% ipython --no-banner

In [1]: import numpy as np

In [2]: from numpy import linalg as LA

In [3]: np.set_printoptions(suppress=True, linewidth=140)

In [4]: s = 3 * 0.7 ** np.arange(5)

In [5]: rng = np.random.default_rng(30475)

In [6]: K = rng.normal(size=(17, 5)) * rng.permutation(s)

In [7]: print(K.round(4))
[[-1.6698  2.3489 -0.6481  0.4294  1.5996]
 [-6.1089  3.0196 -2.4352 -0.4297 -1.4521]
 [ 2.31   -0.1954 -1.0306  0.1653 -0.9644]
 [ 1.6572  0.3778 -5.8069  0.1141  0.0525]
 [-1.2762  0.6446 -2.3913  0.6482  0.0524]
 [ 0.4203 -2.3042  2.4891  0.2773 -0.0949]
 [-0.0386  0.9859  0.1726 -0.1523 -1.4299]
 [ 0.45   -0.288  -1.5994  0.2056  1.2046]
 [-3.7176 -0.967  -2.7546 -0.0674  1.8808]
 [-0.8932  1.8021 -0.9142  0.7592 -0.7191]
 [-0.4229  1.2965  0.0869 -0.0905 -0.1587]
 [ 1.3419  0.2389  2.2183  1.7113  1.3722]
 [ 1.6959 -2.9351 -1.4264  0.3767  0.3946]
 [ 0.9896  0.2247 -1.4012  0.3776 -0.9273]
 [ 3.9208 -0.2052  0.0682 -1.0888  0.0747]
 [-4.3597 -0.6635 -2.0806 -0.6069 -0.7482]
 [-4.0946  0.1724 -5.7669  0.6601  0.1387]]

In [8]: K.shape
Out[8]: (17, 5)

In [9]: print(np.round(LA.svd(K, compute_uv=False), 4))
[13.1314  8.2152  5.5618  4.0381  2.3099]

In [10]: K[:, 5]
IndexError: index 5 is out of bounds for axis 1 with size 5


In [11]: np.round(K.mean(axis=0), 4)
Out[11]: array([-0.5762,  0.209 , -1.3659,  0.1935,  0.0162])

In [12]: np.round(K.sum(axis=0), 4)
Out[12]: array([ -9.7956,   3.553 , -23.2204,   3.2891,   0.2755])

In [13]: round(float(np.abs(K).max()), 4)
Out[13]: 6.1089

In [14]: np.count_nonzero(K)
Out[14]: np.int64(85)

In [15]: x0 = np.array([6, 4, 8, 0, 7])

In [16]: rhs = K @ x0

In [17]: print(np.round(LA.pinv(K) @ K, 4) + 0)
[[1. 0. 0. 0. 0.]
 [0. 1. 0. 0. 0.]
 [0. 0. 1. 0. 0.]
 [0. 0. 0. 1. 0.]
 [0. 0. 0. 0. 1.]]

In [18]: print(np.round(LA.lstsq(K, rhs)[0], 4) + 0)
[6. 4. 8. 0. 7.]

In [19]: rhs = rhs + 0.1 * rng.normal(size=17)

In [20]: rhs.round(4)
Out[20]: 
array([  5.3848, -54.2451,  -1.859 , -34.7317, -23.7655,  12.5711,  -4.9917,  -2.7481, -35.0681, -10.605 ,   2.1483,  36.2275, -10.224 ,
       -10.8825,  23.8893, -50.7372, -68.9486])

In [21]: b, *_ = LA.lstsq(K, rhs)

In [22]: b.round()
Out[22]: array([ 6.,  4.,  8., -0.,  7.])

In [23]: b.round(4)
Out[23]: array([ 6.0026,  3.9896,  7.995 , -0.0447,  7.0112])

In [24]: round(LA.norm(rhs - K @ b), 4)
Out[24]: np.float64(0.267)

In [25]: Xc = K - K.mean(axis=0)

In [26]: evecs = LA.svd(Xc)[2][:4]

In [27]: M2 = Xc - Xc @ evecs.T @ evecs

In [28]: np.round(M2.std(axis=0), 4)
Out[28]: array([0.0101, 0.0432, 0.0156, 0.5031, 0.1672])

In [29]: LA.norm(M2, axis=1).round(6).argmax()
Out[29]: np.int64(14)

In [30]: J = np.arange(18).reshape(3, 6) + 2

In [31]: J
Out[31]: 
array([[ 2,  3,  4,  5,  6,  7],
       [ 8,  9, 10, 11, 12, 13],
       [14, 15, 16, 17, 18, 19]])

In [32]: print(np.abs(np.diag(LA.qr(J)[1])) > 1e-9)
[ True  True False]

In [33]: np.unique(J.round(6), axis=0).shape
Out[33]: (3, 6)

In [34]: np.round(J @ LA.pinv(J) @ J, 4)
Out[34]: 
array([[ 2.,  3.,  4.,  5.,  6.,  7.],
       [ 8.,  9., 10., 11., 12., 13.],
       [14., 15., 16., 17., 18., 19.]])

In [35]: np.round(np.trace(LA.pinv(J) @ J), 4)
Out[35]: np.float64(2.0)

In [36]: LA.lstsq(J[:-1].T, J[-1])[2]
Out[36]: np.int32(2)

In [37]: A = np.loadtxt("run1.csv", delimiter=",")

In [38]: A.round(4)
Out[38]: 
array([[ -6.0898, -14.3233, -10.0044,  19.4606,  10.0912,  20.0956],
       [ -5.7553, -13.6752,  -9.6345,  18.3126,   9.4233,  19.0578],
       [ -4.6018, -11.4269,  -8.2999,  14.3487,   7.1688,  15.4687],
       [ -4.443 , -11.1152,  -8.1078,  13.8022,   6.865 ,  14.9728],
       [ -4.2103, -10.6575,  -7.8223,  13.0016,   6.4235,  14.2457],
       [ -3.1864,  -8.622 ,  -6.4962,   9.4754,   4.5346,  11.0308],
       [ -1.6027,  -5.3466,  -4.1085,   4.0362,   1.8697,   5.9782],
       [ -1.3271,  -4.7433,  -3.6228,   3.0997,   1.4573,   5.0801],
       [ -0.9184,  -3.808 ,  -2.8345,   1.7288,   0.8927,   3.7272],
       [ -0.5117,  -2.7831,  -1.9192,   0.415 ,   0.4157,   2.3349],
       [ -0.3355,  -2.2728,  -1.4485,  -0.1124,   0.2529,   1.7014],
       [ -0.0423,  -1.0084,  -0.3642,  -0.6756,   0.1111,   0.4753],
       [  0.0065,   0.6067,  -0.1042,   0.6091,  -0.3099,  -0.2058],
       [  0.0481,   1.3192,  -0.3966,   1.211 ,  -0.9045,  -0.5078],
       [  0.1218,   1.9762,  -0.737 ,   1.613 ,  -1.598 ,  -0.861 ],
       [  0.1945,   2.4626,  -1.007 ,   1.826 ,  -2.1697,  -1.1627],
       [  0.557 ,   4.2592,  -2.0308,   2.1513,  -4.5245,  -2.4937],
       [  0.578 ,   4.3487,  -2.0815,   2.1527,  -4.6483,  -2.5668],
       [  0.6726,   4.7414,  -2.303 ,   2.146 ,  -5.1971,  -2.894 ],
       [  1.0856,   6.3109,  -3.1689,   1.939 ,  -7.4536,  -4.2847],
       [  1.4592,   7.6076,  -3.8595,   1.5981,  -9.3714,  -5.5119],
       [  2.402 ,  10.6152,  -5.3807,   0.3988, -13.9259,  -8.5452],
       [  2.6385,  11.3318,  -5.7282,   0.0489, -15.0254,  -9.2972],
       [  3.9562,  15.1585,  -7.5042,  -2.121 , -20.9543, -13.4501],
       [  4.0271,  15.3583,  -7.5936,  -2.2459, -21.2658, -13.6722]])

In [39]: Z = K[[15, 5]].astype(float)

In [40]: for _ in range(5):
    ...:     lab = LA.norm(K[:, None] - Z, axis=-1).argmin(axis=1)
    ...:     Z = np.array([K[lab == j].mean(axis=0) for j in range(2)])
    ...: 

In [41]: lab
Out[41]: array([0, 0, 1, 0, 0, 1, 1, 1, 0, 0, 1, 1, 1, 1, 1, 0, 0])

In [42]: Z.round(4)
Out[42]: 
array([[-2.5578,  0.8419, -2.8497,  0.1884,  0.1006],
       [ 1.1852, -0.3535, -0.047 ,  0.198 , -0.0588]])

In [43]: np.abs(Z[1] - Z[0]).argmax()
Out[43]: np.int64(0)
